In [1]: import numpy as np

In [2]: import numpy.linalg as la

In [3]: np.set_printoptions(precision=2, suppress=True, linewidth=140, sign=" ")

In [4]: def tidy(a):
   ...:     return np.round(a, 2) + 0
   ...: 

In [5]: X = np.load("case0.npy")

In [6]: print(tidy(X))
[[-0.29 -0.42 -0.4   0.21  0.37 -0.46 -0.42  0.09]
 [ 0.23 -0.77  0.57  0.09 -0.04  0.05  0.   -0.13]
 [-0.32 -0.24 -0.12 -0.57  0.2   0.64 -0.2   0.12]
 [-0.58  0.05  0.35 -0.34  0.2  -0.4   0.41 -0.22]
 [-0.06  0.06  0.1  -0.37 -0.6  -0.27 -0.6  -0.24]
 [ 0.29 -0.35 -0.56 -0.39 -0.24 -0.19  0.46 -0.14]
 [ 0.19  0.01  0.21 -0.31 -0.01 -0.3   0.    0.86]
 [-0.55 -0.2  -0.09  0.35 -0.6   0.14  0.22  0.32]]

In [7]: x0 = np.array([2, 3, -1, 0, -1, -2, -1, -3])

In [8]: a = np.maximum(X @ x0, 0)

In [9]: print(tidy(np.maximum(X @ (3 * x0), 0)))
[ 0.    0.    0.    0.    7.24  1.97  0.    0.  ]

In [10]: print(tidy(X.T @ a))
[ 0.04 -0.08 -0.13 -1.15 -1.61 -0.77 -1.13 -0.66]

In [11]: print(tidy(X * (a > 1e-9)[:, None]))
[[ 0.    0.    0.    0.    0.    0.    0.    0.  ]
 [ 0.    0.    0.    0.    0.    0.    0.    0.  ]
 [ 0.    0.    0.    0.    0.    0.    0.    0.  ]
 [ 0.    0.    0.    0.    0.    0.    0.    0.  ]
 [-0.06  0.06  0.1  -0.37 -0.6  -0.27 -0.6  -0.24]
 [ 0.29 -0.35 -0.56 -0.39 -0.24 -0.19  0.46 -0.14]
 [ 0.    0.    0.    0.    0.    0.    0.    0.  ]
 [ 0.    0.    0.    0.    0.    0.    0.    0.  ]]

In [12]: q, V = la.qr(X[:, :3])[0], la.qr(X[:, 3:])[0]

In [13]: sig = la.svd(q.T @ V, compute_uv=False)

In [14]: print(tidy(la.norm(q @ q.T - V @ V.T, 2)))
1.0

In [15]: print(tidy(sig))
[ 0.  0.  0.]

In [16]: print(tidy(np.degrees(np.arccos(sig.clip(0, 1)))))
[ 90.  90.  90.]

In [17]: print((sig > 0.9).sum())
0

In [18]: x0 = np.array([0, 1, 2, 2, 1, 2, 0, 1])

In [19]: print(tidy(X @ np.ones(8)))
[-1.31 -0.01 -0.49 -0.53 -1.98 -1.12  0.66 -0.41]

In [20]: print((X @ x0).argmax())
1

In [21]: print(np.sign((X @ x0).round(6)))
[-1.  1. -1. -1. -1. -1.  1.  1.]

In [22]: print(tidy(X @ (2 * x0)))
[-2.51  0.93 -0.03 -1.52 -3.72 -6.03  0.14  0.63]

In [23]: K = np.loadtxt("w.csv", delimiter=",")

In [24]: print(K)
[[ 3. -3.  1.  1.  1.  0.]
 [ 0.  0. -2.  2. -2.  2.]
 [-3.  0. -3. -2. -1. -6.]
 [ 1.  0.  1. -3.  3.  1.]
 [-3.  0.  0.  2. -1. -7.]
 [ 0.  0.  0.  0.  0.  3.]]

In [25]: gram = K.T @ K

In [26]: print(tidy(la.svd(K, compute_uv=False) ** 2))
[ 123.61   32.23   23.37    8.81    0.67    0.31]

In [27]: print(la.matrix_rank(gram))
6

In [28]: print(np.trace(gram), (K ** 2).sum())
189.0 189.0

In [29]: rng = np.random.default_rng(615)

In [30]: labels = rng.permutation(6)

In [31]: B = K[:, labels] * rng.choice([-1, 1], 6)

In [32]: print(B)
[[ 0. -1.  1.  3. -3.  1.]
 [ 2. -2. -2. -0. -0. -2.]
 [-6.  2. -1. -0.  3. -3.]
 [ 1.  3.  3. -0. -1.  1.]
 [-7. -2. -1. -0.  3.  0.]
 [ 3. -0.  0. -0. -0.  0.]]

In [33]: U, _, vt = la.svd(K.T @ B)

In [34]: print(labels)
[ 5  3  4  1  0  2]
